$ python -q
>>> import numpy as np
>>> np.set_printoptions(suppress=True, linewidth=160)
>>> E = np.array([[-1.2, -0.8, 1.5, 0.9],
...     [-0.8, -0.1, 3.0, 0.0],
...     [0.7, -0.5, -3.6, 1.2],
...     [0.1, -0.3, 1.5, -0.4]])
>>> other = np.array([[2, -1, 2], [2, -2, 3]])
>>> basis = np.kron(other, E)
>>> np.linalg.matrix_rank(basis)
np.int64(8)
>>> feats = np.load("case18.npy")
>>> feats
array([[ 1.,  0.,  4.,  0.],
       [ 0., -3.,  0.,  0.],
       [ 4.,  0.,  1.,  0.],
       [ 0.,  0.,  0., -3.]])
>>> evals, evecs = np.linalg.eig(feats)
>>> np.round(np.sort(np.linalg.eigvals(feats @ feats)), 1)
array([ 9.,  9.,  9., 25.])
>>> feats @ evecs[:, 0] - evals[0] * evecs[:, 0]
array([0., 0., 0., 0.])
>>> np.round(np.sort(np.linalg.eigvals(feats.T)), 1)
array([-3., -3., -3.,  5.])
>>> np.round(np.sort(np.linalg.eigvals(np.linalg.inv(feats))), 1)
array([-0.3, -0.3, -0.3,  0.2])
>>> other = np.linalg.inv(feats)
>>> other.round(1)
array([[-0.1,  0. ,  0.3,  0. ],
       [-0. , -0.3, -0. , -0. ],
       [ 0.3,  0. , -0.1,  0. ],
       [-0. , -0. , -0. , -0.3]])
>>> np.round(np.linalg.det(feats) * np.linalg.det(other), 1)
np.float64(1.0)
>>> np.round(np.linalg.det(feats) * other, 1)
array([[  9.,  -0., -36.,  -0.],
       [  0.,  45.,   0.,   0.],
       [-36.,  -0.,   9.,  -0.],
       [  0.,   0.,   0.,  45.]])
>>> (np.abs(other) > 1e-9).astype(int)
array([[1, 0, 1, 0],
       [0, 1, 0, 0],
       [1, 0, 1, 0],
       [0, 0, 0, 1]])
>>> feats @ other
array([[1., 0., 0., 0.],
       [0., 1., 0., 0.],
       [0., 0., 1., 0.],
       [0., 0., 0., 1.]])
>>> rng = np.random.default_rng(918774)
>>> idx = rng.permutation(4)
>>> idx
array([0, 1, 3, 2])
>>> other = feats[idx][:, idx]
>>> np.round(np.sort(np.abs(np.linalg.eigvals(other))), 1)
array([3., 3., 3., 5.])
>>> round(float(np.linalg.det(other)), 1), round(float(np.linalg.det(feats[idx])), 1)
(-135.0, 135.0)
>>> np.trace(other)
np.float64(-4.0)
>>> (feats != 0).astype(int)
array([[1, 0, 1, 0],
       [0, 1, 0, 0],
       [1, 0, 1, 0],
       [0, 0, 0, 1]])
>>> feats @ feats
array([[17.,  0.,  8.,  0.],
       [ 0.,  9.,  0.,  0.],
       [ 8.,  0., 17.,  0.],
       [ 0.,  0.,  0.,  9.]])
>>> (np.linalg.matrix_power((feats != 0) + (feats.T != 0) + np.eye(4), 4) > 0).astype(int)
array([[1, 0, 1, 0],
       [0, 1, 0, 0],
       [1, 0, 1, 0],
       [0, 0, 0, 1]])
>>> round(np.linalg.det(feats), 1)
np.float64(-135.0)
>>> other = np.array([[-3, 8], [-6, 3], [-7, 2]])
>>> basis = np.array([[2, 0, 1], [2, 1, 0]])
>>> W0 = other @ basis + 0.1 * rng.normal(size=(3, 3))
>>> W0.round(1)
array([[10.2,  7.9, -3. ],
       [-6. ,  2.9, -6.1],
       [-9.8,  2.1, -6.7]])
>>> round(float(np.linalg.det(2 * W0)), 1), np.round(np.linalg.det(W0), 1)
(301.4, np.float64(37.7))
>>> np.round(np.linalg.eigvals(W0), 1)
array([ 9.6+0.j , -1.7+1.1j, -1.7-1.1j])
>>> round(np.einsum("ij,ji->", W0, W0), 1)
np.float64(95.7)
>>> round(np.einsum("ii->", W0), 1)
np.float64(6.3)
>>> K = np.maximum(np.array([[0],
...     [2],
...     [3],
...     [0],
...     [3],
...     [1],
...     [3],
...     [1],
...     [3],
...     [1],
...     [0],
...     [0],
...     [2],
...     [1],
...     [2]]) @ np.array([[2, -2, 2]]) + np.array([1, -1, -1]), 0)
>>> K
array([[1, 0, 0],
       [5, 0, 3],
       [7, 0, 5],
       [1, 0, 0],
       [7, 0, 5],
       [3, 0, 1],
       [7, 0, 5],
       [3, 0, 1],
       [7, 0, 5],
       [3, 0, 1],
       [1, 0, 0],
       [1, 0, 0],
       [5, 0, 3],
       [3, 0, 1],
       [5, 0, 3]])
>>> r = np.linalg.matrix_rank(K)
>>> r
np.int64(2)
>>> ns = np.linalg.svd(K)[2][r:].T
>>> ns.shape
(3, 1)
>>> ns @ ns.T
array([[0., 0., 0.],
       [0., 1., 0.],
       [0., 0., 0.]])
>>> np.linalg.matrix_rank(K.T @ K), np.linalg.matrix_rank(K @ K.T)
(np.int64(2), np.int64(2))
